% python3 -q
>>> import numpy as np
>>> from numpy import linalg as LA
>>> np.set_printoptions(precision=2, suppress=True, linewidth=120)
>>> def rnd(a):
...     return np.round(a, 2) + 0
... 
>>> feats = np.load("dump.npy")
>>> feats
array([[ 0., -1., -3.,  1., -2.,  3.,  3.],
       [-1.,  0.,  0.,  0.,  0.,  0.,  0.],
       [-3.,  0.,  0.,  0.,  0.,  0.,  0.],
       [ 1.,  0.,  0.,  0.,  0.,  0.,  0.],
       [-2.,  0.,  0.,  0.,  0.,  0.,  0.],
       [ 3.,  0.,  0.,  0.,  0.,  0.,  0.],
       [ 3.,  0.,  0.,  0.,  0.,  0.,  0.]])
>>> np.abs(np.diag(LA.qr(feats)[1])) > 1e-9
array([ True,  True, False, False, False, False, False])
>>> rnd(np.trace(LA.pinv(feats) @ feats))
np.float64(2.0)
>>> rnd(feats @ LA.pinv(feats) @ feats)
array([[ 0., -1., -3.,  1., -2.,  3.,  3.],
       [-1.,  0.,  0.,  0.,  0.,  0.,  0.],
       [-3.,  0.,  0.,  0.,  0.,  0.,  0.],
       [ 1.,  0.,  0.,  0.,  0.,  0.,  0.],
       [-2.,  0.,  0.,  0.,  0.,  0.,  0.],
       [ 3.,  0.,  0.,  0.,  0.,  0.,  0.],
       [ 3.,  0.,  0.,  0.,  0.,  0.,  0.]])
>>> arr = np.load("a.npy")
>>> arr
array([[ 0, -2, -3,  4, -3,  2, -3, -1,  0],
       [ 2,  0,  3, -1,  1,  0,  1, -2,  2],
       [ 3, -3,  0,  2, -1, -1,  0,  1,  0],
       [-4,  1, -2,  0,  1,  1,  4,  0, -1],
       [ 3, -1,  1, -1,  0,  0, -1,  1, -1],
       [-2,  0,  1, -1,  0,  0,  1, -1, -4],
       [ 3, -1,  0, -4,  1, -1,  0, -1,  2],
       [ 1,  2, -1,  0, -1,  1,  1,  0, -3],
       [ 0, -2,  0,  1,  1,  4, -2,  3,  0]])
>>> np.abs(np.diag(LA.qr(arr)[1])) > 1e-9
array([ True,  True,  True,  True,  True,  True,  True,  True, False])
>>> np.unique(arr.round(6), axis=0).shape
(9, 9)
>>> np.allclose(arr[:-1].T @ LA.lstsq(arr[:-1].T, arr[-1])[0], arr[-1])
True
>>> A2 = arr / np.sqrt((arr ** 2).mean(axis=1, keepdims=True))
>>> LA.matrix_rank(A2) == LA.matrix_rank(arr)
np.True_
>>> rnd(A2[3])
array([-1.9 ,  0.47, -0.95,  0.  ,  0.47,  0.47,  1.9 ,  0.  , -0.47])
>>> A2 = np.array([[-3, -2], [2, -2], [-3, -2], [2, -2], [1, 0], [3, -3], [-2, -2]])
>>> np.einsum("ij->j", feats)
array([ 1., -1., -3.,  1., -2.,  3.,  3.])
>>> np.einsum("ik,kj->ij", feats, A2)
array([[10., -9.],
       [ 3.,  2.],
       [ 9.,  6.],
       [-3., -2.],
       [ 6.,  4.],
       [-9., -6.],
       [-9., -6.]])
>>> LA.matrix_rank(np.vstack([feats, A2.T]))
np.int64(4)
>>> np.vstack([feats, A2.T]).shape
(9, 7)
>>> np.einsum("ij,ij->i", feats, feats)
array([33.,  1.,  9.,  1.,  4.,  9.,  9.])
>>> np.einsum("ik,kj->ji", feats, A2)
array([[10.,  3.,  9., -3.,  6., -9., -9.],
       [-9.,  2.,  6., -2.,  4., -6., -6.]])
>>> np.allclose(arr @ arr.T, arr.T @ arr)
True
>>> (arr - arr.T) / 2
array([[ 0., -2., -3.,  4., -3.,  2., -3., -1.,  0.],
       [ 2.,  0.,  3., -1.,  1.,  0.,  1., -2.,  2.],
       [ 3., -3.,  0.,  2., -1., -1.,  0.,  1.,  0.],
       [-4.,  1., -2.,  0.,  1.,  1.,  4.,  0., -1.],
       [ 3., -1.,  1., -1.,  0.,  0., -1.,  1., -1.],
       [-2.,  0.,  1., -1.,  0.,  0.,  1., -1., -4.],
       [ 3., -1.,  0., -4.,  1., -1.,  0., -1.,  2.],
       [ 1.,  2., -1.,  0., -1.,  1.,  1.,  0., -3.],
       [ 0., -2.,  0.,  1.,  1.,  4., -2.,  3.,  0.]])
>>> np.allclose(arr, arr.T)
False
>>> rnd(np.abs(LA.eigvals(arr)).max())
np.float64(9.2)
>>> np.trace(arr)
np.int64(0)
>>> K = np.load("out13.npy")
>>> K
array([[1.  , 0.7 , 0.49, 0.34],
       [0.7 , 1.  , 0.7 , 0.49],
       [0.49, 0.7 , 1.  , 0.7 ],
       [0.34, 0.49, 0.7 , 1.  ]])
>>> G = K.T @ K
>>> rnd(LA.eigvalsh(G)[::-1])
array([7.42, 0.57, 0.1 , 0.04])
>>> rnd(LA.svd(K, compute_uv=False) ** 2)
array([7.42, 0.57, 0.1 , 0.04])
>>> (K @ K.T).shape
(4, 4)
>>> rnd(np.trace(G)), rnd((K ** 2).sum())
(np.float64(8.13), np.float64(8.13))
>>> LA.matrix_rank(G)
np.int64(4)
>>> np.allclose(G, G.T)
True
>>> evals, vecs = LA.eigh(K)
>>> vec = np.array([3, 6, 7, 2])
>>> rnd(np.abs(K).sum(axis=1).max()), rnd(np.abs(evals).max())
(np.float64(2.89), np.float64(2.72))
>>> rnd(vecs * np.sqrt(evals) @ vecs.T)
array([[0.91, 0.35, 0.19, 0.11],
       [0.35, 0.86, 0.33, 0.19],
       [0.19, 0.33, 0.86, 0.35],
       [0.11, 0.19, 0.35, 0.91]])
>>> rnd(vec @ K @ vec)
np.float64(238.02)
>>> rnd(vec @ K @ vec / (vec @ vec)), rnd(evals[0]), rnd(evals[-1])
(np.float64(2.43), np.float64(0.2), np.float64(2.72))
>>> E = np.load("arr.npy")
>>> E
array([[1.  , 0.5 , 0.25, 0.12, 0.06, 0.03, 0.02],
       [0.5 , 1.  , 0.5 , 0.25, 0.12, 0.06, 0.03],
       [0.25, 0.5 , 1.  , 0.5 , 0.25, 0.12, 0.06],
       [0.12, 0.25, 0.5 , 1.  , 0.5 , 0.25, 0.12],
       [0.06, 0.12, 0.25, 0.5 , 1.  , 0.5 , 0.25],
       [0.03, 0.06, 0.12, 0.25, 0.5 , 1.  , 0.5 ],
       [0.02, 0.03, 0.06, 0.12, 0.25, 0.5 , 1.  ]])
>>> t3 = np.stack([E, 4 * E, E[::-1]])
>>> LA.matrix_rank(t3)
array([7, 7, 7])
>>> (t3 @ E.T).shape
(3, 7, 7)
>>> t3.shape
(3, 7, 7)
>>> rnd(E[0] @ E[3])
np.float64(0.53)
>>> rnd(LA.norm(E[0] - E[3]))
np.float64(1.39)
>>> rnd(LA.norm(E, 1)), rnd(LA.norm(E, np.inf))
(np.float64(2.74), np.float64(2.74))
>>> rnd(LA.norm(E, 2))
np.float64(2.49)
>>> rnd(LA.norm(E[0], 1)), rnd(LA.norm(E[0], np.inf))
(np.float64(1.98), np.float64(1.0))
>>> rnd(LA.norm(E, axis=0))
array([1.15, 1.26, 1.28, 1.29, 1.28, 1.26, 1.15])
>>> rnd(LA.norm(E, "nuc"))
np.float64(7.0)
>>> LA.norm(E, axis=1).argmax()
np.int64(3)
>>> rnd(LA.norm(E, axis=1))
array([1.15, 1.26, 1.28, 1.29, 1.28, 1.26, 1.15])
>>> rng = np.random.default_rng(250)
>>> labels = rng.permutation(7)
>>> labels
array([5, 0, 2, 1, 4, 6, 3])
>>> A2 = E[labels][:, labels]
>>> np.trace(A2)
np.float64(7.0)
>>> A2
array([[1.  , 0.03, 0.12, 0.06, 0.5 , 0.5 , 0.25],
       [0.03, 1.  , 0.25, 0.5 , 0.06, 0.02, 0.12],
       [0.12, 0.25, 1.  , 0.5 , 0.25, 0.06, 0.5 ],
       [0.06, 0.5 , 0.5 , 1.  , 0.12, 0.03, 0.25],
       [0.5 , 0.06, 0.25, 0.12, 1.  , 0.25, 0.5 ],
       [0.5 , 0.02, 0.06, 0.03, 0.25, 1.  , 0.12],
       [0.25, 0.12, 0.5 , 0.25, 0.5 , 0.12, 1.  ]])
>>> rnd(np.sort(np.abs(LA.eigvals(A2))))
array([0.35, 0.39, 0.48, 0.66, 1.01, 1.62, 2.49])
>>> m1 = np.load("sample14.npy")
>>> m1
array([[ 11.99,  17.17,   6.07, -22.15,  -1.14,  -4.89,  -3.95,   3.96,  -6.86],
       [  1.95,   7.9 ,  11.98,  -7.94,  -0.98,  -7.95,   4.03,   1.95,  -1.83],
       [  0.  ,   4.08,   7.88,  -4.16,   0.06,  -4.1 ,   4.08,  -0.12,  -4.1 ],
       [ 16.07,  16.94,   9.96, -20.91,  -4.09, -12.8 ,  -6.9 ,   3.84,  -1.03],
       [  3.91,  14.88,  20.2 , -14.95,  -1.95, -14.  ,   6.01,   5.18,  -0.96]])
>>> LA.cond(m1) > 100
np.True_
>>> rnd(LA.norm(m1, 2) / LA.norm(m1))
np.float64(0.94)
>>> [round(float(x), 2) for x in LA.svd(m1, compute_uv=False)[:3]]
[59.4, 20.57, 8.51]
>>> LA.matrix_rank(m1, rtol=0.1)
np.int64(3)
>>> U, sigma, Vt = LA.svd(m1)
>>> np.argmax(sigma[:-1] / (sigma[1:] + 1e-6)) + 1
np.int64(4)
>>> rnd(sigma)
array([59.4 , 20.57,  8.51,  3.21,  0.12])
>>> A2 = U[:, :4] @ np.diag(sigma[:4]) @ Vt[:4]
>>> rnd(LA.norm(m1 - A2, 2)), rnd(sigma[4])
(np.float64(0.12), np.float64(0.12))
>>> rnd(LA.norm(m1 - A2) / LA.norm(m1))
np.float64(0.0)
>>> LA.matrix_rank(A2)
np.int64(4)
>>> rnd(LA.norm(m1, 2))
np.float64(59.4)
>>> rnd(LA.norm(m1, axis=1))
array([32.7 , 18.98, 12.1 , 36.41, 33.64])
>>> rnd(LA.norm(m1[0] - m1[4]))
np.float64(23.26)
>>> def softmax(z):
...     e = np.exp(z - z.max(axis=-1, keepdims=True))
...     return e / e.sum(axis=-1, keepdims=True)
... 
>>> rnd(softmax(10 * m1[1]))
array([0., 0., 1., 0., 0., 0., 0., 0., 0.])
>>> scores = m1 @ m1.T / np.sqrt(9)
>>> rnd(softmax(scores))
array([[0., 0., 0., 1., 0.],
       [0., 0., 0., 0., 1.],
       [0., 0., 0., 0., 1.],
       [0., 0., 0., 1., 0.],
       [0., 0., 0., 0., 1.]])
>>> vec = np.array([-3, 0, 3, -2, -1, 0, 3, -1, 2])
>>> rnd(np.einsum("ij,j->i", m1, vec))
array([-1.85, 53.43, 36.06,  0.98, 91.65])
>>> np.sign((m1 @ vec).round(6))
array([-1.,  1.,  1.,  1.,  1.])
>>> m1 @ np.eye(9)[1]
array([17.17,  7.9 ,  4.08, 16.94, 14.88])
>>> F = np.load("layer7.npy")
>>> F
array([[2, 3, 0],
       [2, 0, 3],
       [2, 9, 0],
       [2, 9, 0],
       [2, 0, 3],
       [2, 0, 1],
       [2, 0, 7],
       [2, 3, 0],
       [2, 9, 0],
       [2, 0, 7],
       [2, 0, 1],
       [2, 9, 0],
       [2, 0, 5],
       [2, 0, 1],
       [2, 0, 3],
       [2, 0, 5],
       [2, 0, 1],
       [2, 6, 0],
       [2, 9, 0],
       [2, 0, 3],
       [2, 0, 7],
       [2, 0, 1],
       [2, 0, 3],
       [2, 3, 0],
       [2, 9, 0],
       [2, 0, 1],
       [2, 3, 0],
       [2, 0, 1],
       [2, 6, 0],
       [2, 3, 0],
       [2, 3, 0],
       [2, 0, 7],
       [2, 0, 3],
       [2, 9, 0],
       [2, 3, 0]])
>>> vec = np.array([1, -2, -2])
>>> rhs = F @ vec
>>> rnd(LA.solve(F.T @ F, F.T @ rhs))
array([ 1., -2., -2.])
>>> rnd(LA.lstsq(F, rhs)[0])
array([ 1., -2., -2.])
>>> rhs = rhs + 0.3 * rng.normal(size=35)
>>> rnd(rhs)
array([ -3.72,  -3.84, -16.19, -15.8 ,  -4.41,  -0.08, -11.96,  -4.05, -16.17, -12.23,  -0.11, -16.16,  -8.5 ,   0.44,
        -3.76,  -7.75,   0.06,  -9.85, -15.98,  -4.06, -11.94,   0.68,  -3.97,  -3.77, -16.4 ,  -0.22,  -4.04,  -0.19,
       -10.29,  -3.37,  -3.61, -12.05,  -3.88, -16.21,  -3.78])
>>> coef, *_ = LA.lstsq(F, rhs)
>>> rnd(LA.norm(rhs - F @ coef))
np.float64(1.48)
>>> coef.round()
array([ 1., -2., -2.])
>>> rnd(coef)
array([ 1.1 , -2.03, -2.05])
>>> [round(float(LA.norm(LA.solve(F.T @ F + lam * np.eye(3), F.T @ rhs))), 2) for lam in (0, 1, 10, 100)]
[3.09, 3.03, 2.64, 1.84]
>>> rnd(F.T @ (rhs - F @ coef))
array([0., 0., 0.])
>>> O, R = LA.qr(F)
>>> rnd(np.trace(O @ O.T))
np.float64(3.0)
>>> O.shape, R.shape
((35, 3), (3, 3))
>>> np.allclose(R.T @ R, F.T @ F)
True
>>> rnd(O @ R)
array([[2., 3., 0.],
       [2., 0., 3.],
       [2., 9., 0.],
       [2., 9., 0.],
       [2., 0., 3.],
       [2., 0., 1.],
       [2., 0., 7.],
       [2., 3., 0.],
       [2., 9., 0.],
       [2., 0., 7.],
       [2., 0., 1.],
       [2., 9., 0.],
       [2., 0., 5.],
       [2., 0., 1.],
       [2., 0., 3.],
       [2., 0., 5.],
       [2., 0., 1.],
       [2., 6., 0.],
       [2., 9., 0.],
       [2., 0., 3.],
       [2., 0., 7.],
       [2., 0., 1.],
       [2., 0., 3.],
       [2., 3., 0.],
       [2., 9., 0.],
       [2., 0., 1.],
       [2., 3., 0.],
       [2., 0., 1.],
       [2., 6., 0.],
       [2., 3., 0.],
       [2., 3., 0.],
       [2., 0., 7.],
       [2., 0., 3.],
       [2., 9., 0.],
       [2., 3., 0.]])
